$ python3 -q
>>> import numpy as np
>>> np.set_printoptions(precision=2, suppress=True, linewidth=100, sign=" ")
>>> r0 = np.array([2, -5, -2, -1, 2, 0, -2, 2])
>>> m1 = 5 * np.eye(8) + np.outer(r0, r0)
>>> m1
array([[  9., -10.,  -4.,  -2.,   4.,   0.,  -4.,   4.],
       [-10.,  30.,  10.,   5., -10.,   0.,  10., -10.],
       [ -4.,  10.,   9.,   2.,  -4.,   0.,   4.,  -4.],
       [ -2.,   5.,   2.,   6.,  -2.,   0.,   2.,  -2.],
       [  4., -10.,  -4.,  -2.,   9.,   0.,  -4.,   4.],
       [  0.,   0.,   0.,   0.,   0.,   5.,   0.,   0.],
       [ -4.,  10.,   4.,   2.,  -4.,   0.,   9.,  -4.],
       [  4., -10.,  -4.,  -2.,   4.,   0.,  -4.,   9.]])
>>> ev, evecs = np.linalg.eigh(m1)
>>> np.linalg.eigvalsh(m1 @ m1)
array([   25.,    25.,    25.,    25.,    25.,    25.,    25.,  2601.])
>>> np.round(evecs.T @ evecs, 2) + 0
array([[ 1.,  0.,  0.,  0.,  0.,  0.,  0.,  0.],
       [ 0.,  1.,  0.,  0.,  0.,  0.,  0.,  0.],
       [ 0.,  0.,  1.,  0.,  0.,  0.,  0.,  0.],
       [ 0.,  0.,  0.,  1.,  0.,  0.,  0.,  0.],
       [ 0.,  0.,  0.,  0.,  1.,  0.,  0.,  0.],
       [ 0.,  0.,  0.,  0.,  0.,  1.,  0.,  0.],
       [ 0.,  0.,  0.,  0.,  0.,  0.,  1.,  0.],
       [ 0.,  0.,  0.,  0.,  0.,  0.,  0.,  1.]])
>>> np.round(evecs @ np.diag(ev) @ evecs.T, 2) + 0
array([[  9., -10.,  -4.,  -2.,   4.,   0.,  -4.,   4.],
       [-10.,  30.,  10.,   5., -10.,   0.,  10., -10.],
       [ -4.,  10.,   9.,   2.,  -4.,   0.,   4.,  -4.],
       [ -2.,   5.,   2.,   6.,  -2.,   0.,   2.,  -2.],
       [  4., -10.,  -4.,  -2.,   9.,   0.,  -4.,   4.],
       [  0.,   0.,   0.,   0.,   0.,   5.,   0.,   0.],
       [ -4.,  10.,   4.,   2.,  -4.,   0.,   9.,  -4.],
       [  4., -10.,  -4.,  -2.,   4.,   0.,  -4.,   9.]])
>>> np.linalg.svd(m1, compute_uv=False)
array([ 51.,   5.,   5.,   5.,   5.,   5.,   5.,   5.])
>>> U, s, Vh = np.linalg.svd(m1)
>>> np.argmax(s[:-1] / (s[1:] + 1e-6)) + 1
np.int64(1)
>>> A2 = U[:, :1] @ np.diag(s[:1]) @ Vh[:1]
>>> A2
array([[  4.43, -11.09,  -4.43,  -2.22,   4.43,   0.  ,  -4.43,   4.43],
       [-11.09,  27.72,  11.09,   5.54, -11.09,   0.  ,  11.09, -11.09],
       [ -4.43,  11.09,   4.43,   2.22,  -4.43,   0.  ,   4.43,  -4.43],
       [ -2.22,   5.54,   2.22,   1.11,  -2.22,   0.  ,   2.22,  -2.22],
       [  4.43, -11.09,  -4.43,  -2.22,   4.43,   0.  ,  -4.43,   4.43],
       [  0.  ,   0.  ,   0.  ,   0.  ,   0.  ,   0.  ,   0.  ,   0.  ],
       [ -4.43,  11.09,   4.43,   2.22,  -4.43,   0.  ,   4.43,  -4.43],
       [  4.43, -11.09,  -4.43,  -2.22,   4.43,   0.  ,  -4.43,   4.43]])
>>> np.linalg.matrix_rank(m1, rtol=0.05)
np.int64(8)
>>> np.round(np.linalg.norm(m1 - A2) / np.linalg.norm(m1), 2)
np.float64(0.25)
